$ python3 -q
>>> import numpy as np
>>> np.set_printoptions(precision=2, suppress=True, linewidth=100)
>>> arr = np.array([[2, 1, 1], [2, 0, 1], [1, 1, 0]])
>>> proj = np.triu(np.array([[3, 3, -3], [3, -1, 3], [1, 0, -1]]), 1) + np.eye(3)
>>> Y = proj @ arr @ np.linalg.inv(proj)
>>> np.linalg.matrix_rank(Y)
np.int64(3)
>>> Y
array([[  5., -17.,  70.],
       [  5., -12.,  52.],
       [  1.,  -2.,   9.]])
>>> proj @ arr - arr @ proj
array([[ 3., -9.,  6.],
       [ 3., -3.,  6.],
       [ 0., -3.,  0.]])
>>> np.poly(Y)
array([ 1., -2., -4., -1.])
>>> round(float(np.linalg.eigvals(Y).sum().real), 2)
2.0
>>> np.linalg.eigvals(Y)
array([ 3.3, -0.3, -1. ])
>>> np.einsum("ij,ji->", Y, Y)
np.float64(12.0)
>>> np.poly(Y)
array([ 1., -2., -4., -1.])
>>> round(float(np.linalg.det(2 * Y)), 2), np.round(np.linalg.det(Y), 2)
(8.0, np.float64(1.0))
>>> x = np.array([2, -1, 2])
>>> target = arr @ x
>>> b, lr = np.zeros(3), 1 / np.linalg.norm(arr, 2) ** 2
>>> for i in range(3):
...     b -= lr * arr.T @ (arr @ b - target)
...     if i % 1 == 0: print(i, round(np.linalg.norm(arr @ b - target), 2))
... 
0 1.9
1 1.72
2 1.56
>>> round(float(np.linalg.cond(arr)), 2)
12.4
>>> F = np.load("data.npy")
>>> F
array([[ 0. ,  1.4,  0.5],
       [-1.1, -1.2, -1.1],
       [-2. , -3.5,  0.5],
       [-1.6,  0. ,  2.8],
       [ 0. ,  2. , -0.3],
       [ 1. ,  0.4, -0.9],
       [-1.9,  0.8,  0. ],
       [-0.6, -1. ,  1.9],
       [ 1. , -1.2, -2.3],
       [-0.7, -0.9, -0.1],
       [ 0.7,  0.5,  0.9],
       [ 1.2, -0.8, -2.3],
       [ 0.2, -1.3,  1.2],
       [-0.8, -1.3,  0.3],
       [ 0.4, -1.8,  0.4],
       [-0.3, -0.8,  1. ],
       [ 0. , -0.5, -0.1],
       [ 0.7,  1.2, -1.8],
       [ 0.1,  1. , -1.7]])
>>> F.mean(axis=0)
array([-0.19, -0.37, -0.06])
>>> np.unravel_index(np.abs(F).argmax(), F.shape)
(np.int64(2), np.int64(1))
>>> F.shape
(19, 3)
>>> F.sum(axis=1)
array([ 1.9, -3.4, -5. ,  1.2,  1.7,  0.5, -1.1,  0.3, -2.5, -1.7,  2.1, -1.9,  0.1, -1.8, -1. ,
       -0.1, -0.6,  0.1, -0.6])
>>> np.count_nonzero(F)
np.int64(52)
>>> np.linalg.svd(F, compute_uv=False)
array([6.8 , 5.48, 3.18])
>>> np.linalg.matrix_rank(F)
np.int64(3)
>>> np.diff(F, axis=0)
array([[-1.1, -2.6, -1.6],
       [-0.9, -2.3,  1.6],
       [ 0.4,  3.5,  2.3],
       [ 1.6,  2. , -3.1],
       [ 1. , -1.6, -0.6],
       [-2.9,  0.4,  0.9],
       [ 1.3, -1.8,  1.9],
       [ 1.6, -0.2, -4.2],
       [-1.7,  0.3,  2.2],
       [ 1.4,  1.4,  1. ],
       [ 0.5, -1.3, -3.2],
       [-1. , -0.5,  3.5],
       [-1. ,  0. , -0.9],
       [ 1.2, -0.5,  0.1],
       [-0.7,  1. ,  0.6],
       [ 0.3,  0.3, -1.1],
       [ 0.7,  1.7, -1.7],
       [-0.6, -0.2,  0.1]])
>>> Z = F[[16, 18]].astype(float)
>>> for _ in range(4):
...     z = np.linalg.norm(F[:, None] - Z, axis=-1).argmin(axis=1)
...     Z = np.array([F[z == j].mean(axis=0) for j in range(2)])
... 
>>> z
array([0, 0, 0, 0, 1, 1, 0, 0, 1, 0, 0, 1, 0, 0, 0, 0, 0, 1, 1])
>>> Z
array([[-0.59, -0.74,  0.63],
       [ 0.67,  0.43, -1.55]])
>>> np.bincount(z)
array([13,  6])
>>> np.abs(Z[1] - Z[0]).argmax()
np.int64(2)
>>> Xs = (F - F.mean(axis=0)) / F.std(axis=0)
>>> np.argwhere(np.abs(Xs) > 2)
array([[2, 1],
       [3, 2]])
>>> Xs.std(axis=0)
array([1., 1., 1.])
>>> b = np.linalg.lstsq(np.delete(Xs, 0, axis=1), Xs[:, 0])[0]
>>> np.abs(b).argmax()
np.int64(1)
>>> round(float(1 - np.var(Xs[:, 0] - np.delete(Xs, 0, axis=1) @ b)), 2)
0.31
>>> gram = np.cov(F, rowvar=False)
>>> round(np.corrcoef(F[:, 0], F[:, 1])[0, 1], 2)
np.float64(0.28)
>>> gram
array([[ 0.94,  0.36, -0.69],
       [ 0.36,  1.78, -0.29],
       [-0.69, -0.29,  1.9 ]])
>>> np.linalg.eigvalsh(gram)[::-1]
array([2.51, 1.56, 0.54])
>>> np.corrcoef(F.T)
array([[ 1.  ,  0.28, -0.52],
       [ 0.28,  1.  , -0.16],
       [-0.52, -0.16,  1.  ]])
>>> np.median(F, axis=0)
array([ 0. , -0.8,  0. ])
>>> K = np.minimum.outer(np.arange(1, 8), np.arange(1, 8)) * -3
>>> K
array([[ -3,  -3,  -3,  -3,  -3,  -3,  -3],
       [ -3,  -6,  -6,  -6,  -6,  -6,  -6],
       [ -3,  -6,  -9,  -9,  -9,  -9,  -9],
       [ -3,  -6,  -9, -12, -12, -12, -12],
       [ -3,  -6,  -9, -12, -15, -15, -15],
       [ -3,  -6,  -9, -12, -15, -18, -18],
       [ -3,  -6,  -9, -12, -15, -18, -21]])
>>> # symmetric
>>> x = np.array([-3, -3, 1, -1, 2, -3, 3])
>>> target = K @ x
>>> target
array([12, 15,  9,  6,  0,  0, -9])
>>> np.linalg.solve(K, target + K[:, 0])
array([-2., -3.,  1., -1.,  2., -3.,  3.])
>>> np.linalg.solve(K.T, K[2])
array([-0., -0.,  1., -0., -0., -0., -0.])
>>> np.linalg.solve(K, K[:, 1])
array([-0.,  1., -0., -0., -0., -0., -0.])
